$ python -q
>>> import numpy as np
>>> import numpy.linalg as la
>>> np.set_printoptions(precision=2, suppress=True, linewidth=100)
>>> W0 = np.load("m.npy")
>>> W0
array([[  1,  -3,   9, -27],
       [  1,  -2,   4,  -8],
       [  1,  -1,   1,  -1],
       [  1,   0,   0,   0],
       [  1,   1,   1,   1],
       [  1,   2,   4,   8],
       [  1,   3,   9,  27]])
>>> C2 = W0.T @ W0
>>> la.eigvalsh(C2)[::-1]
array([1612.25,  200.06,    3.75,    2.94])
>>> np.trace(C2), (W0 ** 2).sum()
(np.int64(1819), np.int64(1819))
>>> A2 = W0[0, 0] * W0[1:] - np.outer(W0[1:, 0], W0[0])
>>> A2
array([[ 0,  1, -5, 19],
       [ 0,  2, -8, 26],
       [ 0,  3, -9, 27],
       [ 0,  4, -8, 28],
       [ 0,  5, -5, 35],
       [ 0,  6,  0, 54]])
>>> np.flatnonzero(~A2.round(6).any(axis=1))
array([], dtype=int64)
>>> W0[:, 0] / W0[0, 0]
array([1., 1., 1., 1., 1., 1., 1.])
>>> proj = W0 @ la.solve(W0.T @ W0, W0.T)
>>> np.diag(proj)
array([0.93, 0.45, 0.45, 0.33, 0.45, 0.45, 0.93])
>>> la.matrix_rank(np.eye(7) - proj)
np.int64(3)
>>> np.round(la.eigvalsh(proj), 2) + 0
array([0., 0., 0., 1., 1., 1., 1.])
>>> round(np.trace(proj), 2)
np.float64(4.0)
>>> A2 = W0 / la.norm(W0, axis=1, keepdims=True)
>>> C2 = A2 @ A2.T
>>> (C2 - 2 * np.eye(7)).round(6).argmax(axis=1)
array([1, 0, 1, 2, 5, 6, 5])
>>> la.norm(A2, axis=1)
array([1., 1., 1., 1., 1., 1., 1.])
>>> C2[5]
array([-0.7 , -0.6 , -0.27,  0.11,  0.81,  1.  ,  0.98])
>>> np.argwhere(np.triu(np.abs(C2) > 0.95, 1))
array([[0, 1],
       [5, 6]])
>>> r0 = np.array([1, 2, -1])
>>> np.polyval(r0, W0[4])
array([2, 2, 2, 2])
>>> np.convolve(W0[4], r0)
array([ 1,  3,  2,  2,  1, -1])
>>> K = np.load("arr.npy")
>>> K
array([[5., 1., 1., 1., 1., 1., 1.],
       [1., 5., 1., 1., 1., 1., 1.],
       [1., 1., 5., 1., 1., 1., 1.],
       [1., 1., 1., 5., 1., 1., 1.],
       [1., 1., 1., 1., 5., 1., 1.],
       [1., 1., 1., 1., 1., 5., 1.],
       [1., 1., 1., 1., 1., 1., 5.]])
>>> q, V = la.qr(K[:, :2])[0], la.qr(K[:, 2:])[0]
>>> sig = la.svd(q.T @ V, compute_uv=False)
>>> sig.round(2) + 0
array([0.73, 0.  ])
>>> def softmax(z):
...     e = np.exp(z - z.max(axis=-1, keepdims=True))
...     return e / e.sum(axis=-1, keepdims=True)
... 
>>> softmax(K[1])
array([0.02, 0.9 , 0.02, 0.02, 0.02, 0.02, 0.02])
>>> np.round(softmax(10 * K[1]), 2) + 0
array([0., 1., 0., 0., 0., 0., 0.])
>>> S = K @ K.T / np.sqrt(7)
>>> softmax(S)[1] @ K
array([1.01, 4.94, 1.01, 1.01, 1.01, 1.01, 1.01])
>>> X = np.loadtxt("a.csv", delimiter=",")
>>> X
array([[  1.,   7.,   5.,   9.,   6.,   7.,   4.,   8.,   7.],
       [  7.,  11.,  14.,  18.,  10.,  10.,  12.,  12.,  15.],
       [  9.,  18.,  15.,  25.,  13.,  15.,  13.,  15.,  15.],
       [ 11.,  25.,  20.,  28.,  22.,  21.,  20.,  20.,  22.],
       [ 18.,  29.,  28.,  35.,  22.,  27.,  29.,  23.,  23.],
       [ 26.,  36.,  31.,  42.,  29.,  30.,  32.,  32.,  26.],
       [ 34.,  38.,  32.,  45.,  31.,  35.,  35.,  38.,  27.],
       [ 41.,  47.,  33.,  50.,  36.,  35.,  42.,  41.,  29.],
       [ 48.,  53.,  34.,  53.,  41.,  37.,  44.,  46.,  37.],
       [ 55.,  57.,  37.,  60.,  47.,  41.,  49.,  50.,  43.],
       [ 58.,  57.,  41.,  66.,  52.,  43.,  51.,  57.,  52.],
       [ 59.,  63.,  42.,  66.,  56.,  44.,  58.,  58.,  57.],
       [ 61.,  70.,  43.,  66.,  65.,  46.,  67.,  58.,  66.],
       [ 68.,  71.,  49.,  72.,  74.,  47.,  76.,  59.,  67.],
       [ 71.,  71.,  51.,  74.,  78.,  47.,  84.,  66.,  76.],
       [ 76.,  77.,  54.,  77.,  85.,  52.,  86.,  68.,  79.],
       [ 77.,  78.,  62.,  78.,  93.,  57.,  88.,  75.,  83.],
       [ 85.,  81.,  66.,  86., 100.,  66.,  95.,  75.,  85.],
       [ 86.,  84.,  72.,  86., 100.,  72.,  98.,  80.,  87.],
       [ 91.,  92.,  78.,  87., 108.,  74., 104.,  87.,  96.],
       [ 99.,  92.,  80.,  87., 116.,  76., 112.,  94., 105.]])
>>> proj = X @ la.solve(X.T @ X, X.T)
>>> np.allclose(proj @ proj, proj)
True
>>> np.round(la.eigvalsh(proj), 2) + 0
array([0., 0., 0., 0., 0., 0., 0., 0., 0., 0., 0., 0., 1., 1., 1., 1., 1., 1., 1., 1., 1.])
>>> d = la.norm(X[:, None] - X[None], axis=-1)
>>> la.matrix_rank(d ** 2)
np.int64(11)
>>> np.unravel_index(d.round(6).argmax(), d.shape)
(np.int64(0), np.int64(20))
>>> (d + 1e9 * np.eye(21)).round(6).argmin(axis=1)
array([ 1,  2,  1,  4,  3,  6,  5,  8,  7, 10, 11, 10, 13, 14, 15, 14, 15, 18, 17, 20, 19])
>>> d.mean(axis=1).argmax()
np.int64(0)
>>> X.mean(axis=0)
array([51.48, 55.1 , 42.24, 57.62, 56.38, 42.  , 57.1 , 50.57, 52.24])
>>> X.sum(axis=0)
array([1081., 1157.,  887., 1210., 1184.,  882., 1199., 1062., 1097.])
>>> X.sum(axis=1)
array([ 54., 109., 138., 189., 234., 284., 315., 354., 393., 439., 477., 503., 542., 583., 618.,
       654., 691., 739., 765., 817., 861.])
>>> np.unravel_index(np.abs(X).argmax(), X.shape)
(np.int64(20), np.int64(4))
>>> la.matrix_rank(X)
np.int64(9)
>>> A2 = la.inv(K)
>>> la.inv(A2)
array([[5., 1., 1., 1., 1., 1., 1.],
       [1., 5., 1., 1., 1., 1., 1.],
       [1., 1., 5., 1., 1., 1., 1.],
       [1., 1., 1., 5., 1., 1., 1.],
       [1., 1., 1., 1., 5., 1., 1.],
       [1., 1., 1., 1., 1., 5., 1.],
       [1., 1., 1., 1., 1., 1., 5.]])
>>> np.allclose(A2, K.T)
False
>>> A = np.load("out5.npy")
>>> A
array([[-0.36,  0.47, -0.16,  0.61],
       [ 0.18, -0.51,  0.01,  0.52],
       [ 0.57,  0.05, -0.29,  0.04],
       [-0.15, -0.01,  0.22,  0.01],
       [ 0.18, -0.47,  0.32,  0.16],
       [-0.15, -0.21, -0.11,  0.24],
       [-0.33, -0.24, -0.03, -0.23],
       [ 0.  ,  0.07,  0.5 , -0.22],
       [-0.45, -0.33, -0.34, -0.3 ],
       [-0.09,  0.17,  0.59,  0.08],
       [-0.33, -0.21,  0.13,  0.27]])
>>> Xs = A - A.mean(axis=0)
>>> left, sig, Vh = la.svd(Xs, full_matrices=False)
>>> np.abs(left[:, 0]).argmax()
np.int64(8)
>>> la.matrix_rank(Xs)
np.int64(4)
>>> np.abs(Vh[0]).argmax()
np.int64(0)
>>> sig
array([1.  , 1.  , 1.  , 0.77])
>>> np.searchsorted(np.cumsum(sig ** 2) / (sig ** 2).sum(), 0.9) + 1
np.int64(4)
>>> np.round(Xs.mean(axis=0), 2) + 0
array([0., 0., 0., 0.])
>>> round(float((sig ** 2).sum() ** 2 / (sig ** 4).sum()), 2)
3.85
>>> (np.sign(left[:, 0]) == np.sign(left[0, 0])).astype(int)
array([1, 0, 0, 1, 0, 1, 1, 0, 1, 0, 1])
>>> np.abs(Vh[-1])
array([0.44, 0.58, 0.4 , 0.56])
>>> proj = A @ la.solve(A.T @ A, A.T)
>>> la.matrix_rank(np.eye(11) - proj)
np.int64(7)
>>> np.round(proj @ A[:, 0], 2) + 0
array([-0.36,  0.18,  0.57, -0.15,  0.18, -0.15, -0.33,  0.  , -0.45, -0.09, -0.33])
>>> np.trace(proj)
np.float64(4.0)
>>> M = np.load("block13.npy")
>>> M
array([[-2.9,  3. , -1. ,  5. , -3. , -2. ,  0. ],
       [-3. , -0.9,  0. ,  1. , -3. , -5. ,  1. ],
       [ 2. ,  3. ,  2.1, -1. ,  3. ,  4. ,  2. ],
       [ 4. ,  4. , -3. , -4.9, -5. , -5. ,  5. ],
       [ 4. ,  4. , -3. , -4. ,  4.1, -4. , -2. ],
       [-2. , -5. ,  1. ,  1. , -1. , -4.9, -2. ],
       [-3. ,  3. , -1. ,  5. , -3. , -2. ,  0.1]])
>>> left, sig, Vh = la.svd(X, full_matrices=False)
>>> np.abs(Vh[0])
array([0.34, 0.35, 0.27, 0.35, 0.37, 0.26, 0.37, 0.32, 0.34])
>>> sig / sig[0]
array([1.  , 0.06, 0.03, 0.02, 0.02, 0.01, 0.01, 0.01, 0.01])
>>> np.round(Vh @ Vh.T, 2) + 0
array([[1., 0., 0., 0., 0., 0., 0., 0., 0.],
       [0., 1., 0., 0., 0., 0., 0., 0., 0.],
       [0., 0., 1., 0., 0., 0., 0., 0., 0.],
       [0., 0., 0., 1., 0., 0., 0., 0., 0.],
       [0., 0., 0., 0., 1., 0., 0., 0., 0.],
       [0., 0., 0., 0., 0., 1., 0., 0., 0.],
       [0., 0., 0., 0., 0., 0., 1., 0., 0.],
       [0., 0., 0., 0., 0., 0., 0., 1., 0.],
       [0., 0., 0., 0., 0., 0., 0., 0., 1.]])
>>> round(np.sqrt((sig ** 2).sum()), 2), round(la.norm(X), 2)
(np.float64(805.02), np.float64(805.02))
>>> (sig > 1e-8).sum()
np.int64(9)
